>>> import numpy as np
>>> import numpy.linalg as la
>>> np.set_printoptions(precision=2, suppress=True, linewidth=200, floatmode="fixed")
>>> rng = np.random.default_rng(1794)
>>> m1 = np.array([[-1, -2, -1, 0, -2], [1, -1, -1, 0, 0], [0, -1, 2, -2, 1]]) * (rng.random((3, 5)) < 0.3)
>>> m1
array([[ 0, -2, -1,  0,  0],
       [ 0,  0,  0,  0,  0],
       [ 0,  0,  0,  0,  1]])
>>> rk = la.matrix_rank(m1)
>>> print(rk)
2
>>> ns = la.svd(m1)[2][rk:].T
>>> np.round(ns @ ns.T, 2) + 0
array([[ 1.00,  0.00,  0.00,  0.00,  0.00],
       [ 0.00,  0.20, -0.40,  0.00,  0.00],
       [ 0.00, -0.40,  0.80,  0.00,  0.00],
       [ 0.00,  0.00,  0.00,  1.00,  0.00],
       [ 0.00,  0.00,  0.00,  0.00,  0.00]])
>>> np.round(m1 @ ns, 2) + 0
array([[0.00, 0.00, 0.00],
       [0.00, 0.00, 0.00],
       [0.00, 0.00, 0.00]])
>>> np.allclose(m1 @ ns, 0)
True
>>> ns.shape
(5, 3)
>>> [int(la.matrix_rank(m1[:, :j + 1])) for j in range(5)]
[0, 1, 1, 1, 2]
>>> [int(la.matrix_rank(m1[:i])) for i in range(1, len(m1) + 1)]
[1, 1, 2]
>>> la.cond(m1) > 100
np.True_
>>> np.round(la.norm(m1, 2) / la.norm(m1), 2)
np.float64(0.91)
>>> la.norm(m1, axis=1)
array([2.24, 0.00, 1.00])
>>> round(float(la.norm(m1[0], 1)), 2), round(float(la.norm(m1[0], np.inf)), 2)
(3.0, 2.0)
>>> print(np.round(la.norm(m1, 1), 2), round(float(la.norm(m1, np.inf)), 2))
2.0 3.0
>>> la.norm(m1, axis=0)
array([0.00, 2.00, 1.00, 0.00, 1.00])
>>> m1[0] @ m1[1]
np.int64(0)
>>> print(np.round(la.norm(m1, "nuc"), 2))
3.24
>>> round(float(la.norm(m1[0] - m1[1])), 2)
2.24
>>> Uu, sig, Vh = la.svd(m1)
>>> np.argmax(sig[:-1] / (sig[1:] + 1e-6)) + 1
np.int64(2)
>>> out = Uu[:, :2] @ np.diag(sig[:2]) @ Vh[:2]
>>> round(float(la.norm(m1 - out) / la.norm(m1)), 2)
0.0
>>> la.matrix_rank(m1, rtol=0.05)
np.int64(2)
>>> out = np.array([[-2, 6, 7], [4, -8, -2], [-6, -1, -9], [-8, 2, -3], [-3, 2, -8]])
>>> np.einsum("ik,kj->ij", m1, out)
array([[-2, 17, 13],
       [ 0,  0,  0],
       [-3,  2, -8]])
>>> np.einsum("ij->j", m1)
array([ 0, -2, -1,  0,  1])
>>> m1 @ out
array([[-2, 17, 13],
       [ 0,  0,  0],
       [-3,  2, -8]])
>>> la.matrix_rank(np.vstack([m1, out.T]))
np.int64(5)
>>> np.vstack([m1, out.T]).shape
(6, 5)
>>> F = np.loadtxt("layer19.csv", delimiter=",")
>>> F
array([[ 2.00, -1.00,  0.00,  2.00],
       [ 1.00,  2.00, -1.00, -2.00],
       [-1.00,  2.00, -2.00, -1.00],
       [ 6.00,  7.00, -4.00, -6.00]])
>>> # row 3 is much longer than the rest
>>> round(float(la.det(F[::-1])), 2)
0.0
>>> print(np.round(la.eigvals(F), 2) + 0)
[ 3.51 -5.41  0.00 -2.11]
>>> rk = la.matrix_rank(F)
>>> rk
np.int64(3)
>>> ns = la.svd(F)[2][rk:].T
>>> print(ns[:, 0] / ns[np.abs(ns[:, 0]).round(6).argmax(), 0])
[-0.08  1.00  0.75  0.58]
>>> ns.shape
(4, 1)
>>> np.allclose(F @ ns, 0)
True
>>> [int(la.matrix_rank(F[:, :j + 1])) for j in range(4)]
[1, 2, 3, 3]
>>> np.round(ns @ ns.T, 2) + 0
array([[ 0.00, -0.04, -0.03, -0.03],
       [-0.04,  0.52,  0.39,  0.31],
       [-0.03,  0.39,  0.29,  0.23],
       [-0.03,  0.31,  0.23,  0.18]])
>>> round(float(np.trace(la.pinv(F) @ F)), 2)
3.0
>>> np.unique(F.round(6), axis=0).shape
(4, 4)
>>> Uu, sig, Vh = la.svd(F)
>>> sig.round(2) + 0
array([12.28,  3.55,  1.62,  0.00])
>>> out = Uu[:, :3] @ np.diag(sig[:3]) @ Vh[:3]
>>> print(la.matrix_rank(out))
3
>>> la.matrix_rank(F, rtol=0.05)
np.int64(3)
>>> round(float(la.norm(F - out) / la.norm(F)), 2)
0.0
>>> round(la.norm(F - out, 2), 2), round(sig[3], 2)
(np.float64(0.0), np.float64(0.0))
>>> out.round(2) + 0
array([[ 2.00, -1.00,  0.00,  2.00],
       [ 1.00,  2.00, -1.00, -2.00],
       [-1.00,  2.00, -2.00, -1.00],
       [ 6.00,  7.00, -4.00, -6.00]])
>>> out = np.array([[2, -3, 7], [-4, 1, 4], [-7, 2, -9], [-8, 7, 9]])
>>> print(la.matrix_rank(F @ out))
3
>>> print(np.vstack([F, out.T]).shape)
(7, 4)
>>> np.einsum("ij->j", F)
array([ 8.00, 10.00, -7.00, -7.00])
>>> out = np.array([[6, 9, 7, 4], [8, -5, 5, -9], [7, 4, 0, 8], [6, -5, -4, -8]])
>>> out[-1] = out[0]
>>> feats = out + 0.1 * np.eye(4)
>>> feats
array([[ 6.10,  9.00,  7.00,  4.00],
       [ 8.00, -4.90,  5.00, -9.00],
       [ 7.00,  4.00,  0.10,  8.00],
       [ 6.00,  9.00,  7.00,  4.10]])
>>> Uu, sig, Vh = la.svd(feats)
>>> sig
array([21.10, 14.17,  6.56,  0.05])
>>> np.argmax(sig[:-1] / (sig[1:] + 1e-6)) + 1
np.int64(3)
>>> out = Uu[:, :3] @ np.diag(sig[:3]) @ Vh[:3]
>>> round(la.norm(feats - out) / la.norm(feats), 2)
np.float64(0.0)
>>> la.matrix_rank(feats, rtol=0.05)
np.int64(3)
>>> print(out)
[[ 6.09  8.98  7.02  4.02]
 [ 8.00 -4.90  5.00 -9.00]
 [ 7.00  4.00  0.10  8.00]
 [ 6.01  9.02  6.98  4.08]]
>>> la.matrix_rank(out)
np.int64(3)
>>> x = np.array([-3, -2, 0, -3])
>>> rhs = feats @ x
>>> rhs
array([-48.30,  12.80, -53.00, -48.30])
>>> np.round(la.solve(feats, rhs), 2) + 0
array([-3.00, -2.00,  0.00, -3.00])
>>> np.round(la.solve(feats.T, feats[3]), 2) + 0
array([0.00, 0.00, 0.00, 1.00])
>>> np.round(la.solve(feats, rhs + feats[:, 0]), 2) + 0
array([-2.00, -2.00,  0.00, -3.00])
>>> np.round(la.solve(feats, 4 * rhs), 2) + 0
array([-12.00,  -8.00,   0.00, -12.00])
>>> z = rng.permutation(4)
>>> out = feats[:, z] * rng.choice([-1, 1], 4)
>>> out
array([[ 4.00, -9.00, -7.00, -6.10],
       [-9.00,  4.90, -5.00, -8.00],
       [ 8.00, -4.00, -0.10, -7.00],
       [ 4.10, -9.00, -7.00, -6.00]])
>>> Uu, _, Vh = la.svd(feats.T @ out)
>>> z
array([3, 1, 2, 0])
>>> print(np.round(Uu @ Vh, 2) + 0)
[[ 0.00  0.00  0.00 -1.00]
 [ 0.00 -1.00  0.00  0.00]
 [ 0.00  0.00 -1.00  0.00]
 [ 1.00  0.00  0.00  0.00]]
>>> J = np.array([[1.2, -0.4, 0.4, -0.5, -0.3],
...     [-0.6, 1.1, 0.3, -0.7, 0.1],
...     [0.5, -1.1, -0.8, -0.6, -0.6]])
>>> J[0] = J[2] + 0.1 * rng.normal(size=5)
>>> print(J)
[[ 0.49 -1.05 -0.74 -0.53 -0.55]
 [-0.60  1.10  0.30 -0.70  0.10]
 [ 0.50 -1.10 -0.80 -0.60 -0.60]]
>>> round(np.log10(la.cond(feats)))
3
>>> print(la.cond(feats) > 100)
True
>>> la.matrix_rank(feats, rtol=0.1)
np.int64(3)
>>> round(float(la.norm(feats, 2) / la.norm(feats)), 2)
0.8
>>> G = feats.T @ feats
>>> np.diag(G)
array([186.21, 202.01, 123.01, 177.81])
>>> print(la.matrix_rank(G))
4
>>> print(np.round(la.eigvalsh(G)[::-1], 2) + 0)
[445.29 200.75  43.00   0.00]
>>> (feats @ feats.T).shape
(4, 4)
>>> np.round(la.svd(feats, compute_uv=False) ** 2, 2) + 0
array([445.29, 200.75,  43.00,   0.00])
>>> out = feats + rng.integers(-2, 3, (4, 3)) @ rng.integers(-2, 3, (3, 4))
>>> out
array([[  4.10,  10.00,   4.00,   3.00],
       [ 17.00,   3.10,  11.00, -17.00],
       [  6.00,   3.00,  -2.90,   6.00],
       [ 12.00,  14.00,  12.00,   0.10]])
>>> print(out - feats)
[[-2.00  1.00 -3.00 -1.00]
 [ 9.00  8.00  6.00 -8.00]
 [-1.00 -1.00 -3.00 -2.00]
 [ 6.00  5.00  5.00 -4.00]]
>>> out = np.array([[0, 0, 3, 0, 0],
...     [5, 1, 3, 1, 4],
...     [1, 5, 0, 5, 0],
...     [0, 0, 3, 5, 1],
...     [0, 1, 0, 2, 0]])
>>> E = out + out.T
>>> E
array([[ 0,  5,  4,  0,  0],
       [ 5,  2,  8,  1,  5],
       [ 4,  8,  0,  8,  0],
       [ 0,  1,  8, 10,  3],
       [ 0,  5,  0,  3,  0]])
>>> la.matrix_rank(feats)
np.int64(4)
>>> round(float(la.norm(feats)), 2)
26.25
>>> feats.shape
(4, 4)
>>> Uu, sig, Vh = la.svd(E, full_matrices=False)
>>> round(float(np.sqrt((sig ** 2).sum())), 2), np.round(la.norm(E), 2)
(22.63, np.float64(22.63))
>>> sig
array([18.27, 10.21,  7.34,  4.37,  0.96])
>>> np.abs(Vh[0])
array([0.24, 0.44, 0.53, 0.65, 0.23])
>>> (sig > 1e-8).sum()
np.int64(5)
>>> np.abs(Uu[:, 0]).round(6).argmax()
np.int64(3)
>>> np.round(Vh @ Vh.T, 2) + 0
array([[1.00, 0.00, 0.00, 0.00, 0.00],
       [0.00, 1.00, 0.00, 0.00, 0.00],
       [0.00, 0.00, 1.00, 0.00, 0.00],
       [0.00, 0.00, 0.00, 1.00, 0.00],
       [0.00, 0.00, 0.00, 0.00, 1.00]])
>>> np.allclose(Uu * sig @ Vh, E)
True
>>> sig / sig[0]
array([1.00, 0.56, 0.40, 0.24, 0.05])
>>> M = np.loadtxt("out4.csv", delimiter=",")
>>> print(M)
[[0.00 1.00 0.00 0.00]
 [0.00 0.00 0.00 1.00]
 [0.00 0.00 1.00 0.00]
 [1.00 0.00 0.00 0.00]]
>>> # a transition matrix
>>> t = np.radians(60)
>>> R = np.eye(5)
>>> R[3, 3] = R[0, 0] = np.cos(t)
>>> R[3, 0], R[0, 3] = -np.sin(t), np.sin(t)
>>> print(R)
[[ 0.50  0.00  0.00  0.87  0.00]
 [ 0.00  1.00  0.00  0.00  0.00]
 [ 0.00  0.00  1.00  0.00  0.00]
 [-0.87  0.00  0.00  0.50  0.00]
 [ 0.00  0.00  0.00  0.00  1.00]]
>>> out = m1 @ R.T
>>> round(la.det(R), 2), np.trace(R)
(np.float64(1.0), np.float64(4.0))
>>> np.abs(out - m1).max(axis=0)
array([0.00, 0.00, 0.00, 0.00, 0.00])
>>> z = rng.permutation(4)
>>> z
array([1, 0, 2, 3])
>>> out = M[z][:, z]
>>> out
array([[0.00, 0.00, 0.00, 1.00],
       [1.00, 0.00, 0.00, 0.00],
       [0.00, 0.00, 1.00, 0.00],
       [0.00, 1.00, 0.00, 0.00]])
>>> np.diag(out)
array([0.00, 0.00, 1.00, 0.00])
>>> print(la.matrix_power(M, 2))
[[0.00 0.00 0.00 1.00]
 [1.00 0.00 0.00 0.00]
 [0.00 0.00 1.00 0.00]
 [0.00 1.00 0.00 0.00]]
>>> M.sum(axis=1)
array([1.00, 1.00, 1.00, 1.00])
>>> p = np.eye(4)[3]
>>> for _ in range(6):
...     p = p @ M
...     print(p.round(2))
... 
[1.00 0.00 0.00 0.00]
[0.00 1.00 0.00 0.00]
[0.00 0.00 0.00 1.00]
[1.00 0.00 0.00 0.00]
[0.00 1.00 0.00 0.00]
[0.00 0.00 0.00 1.00]
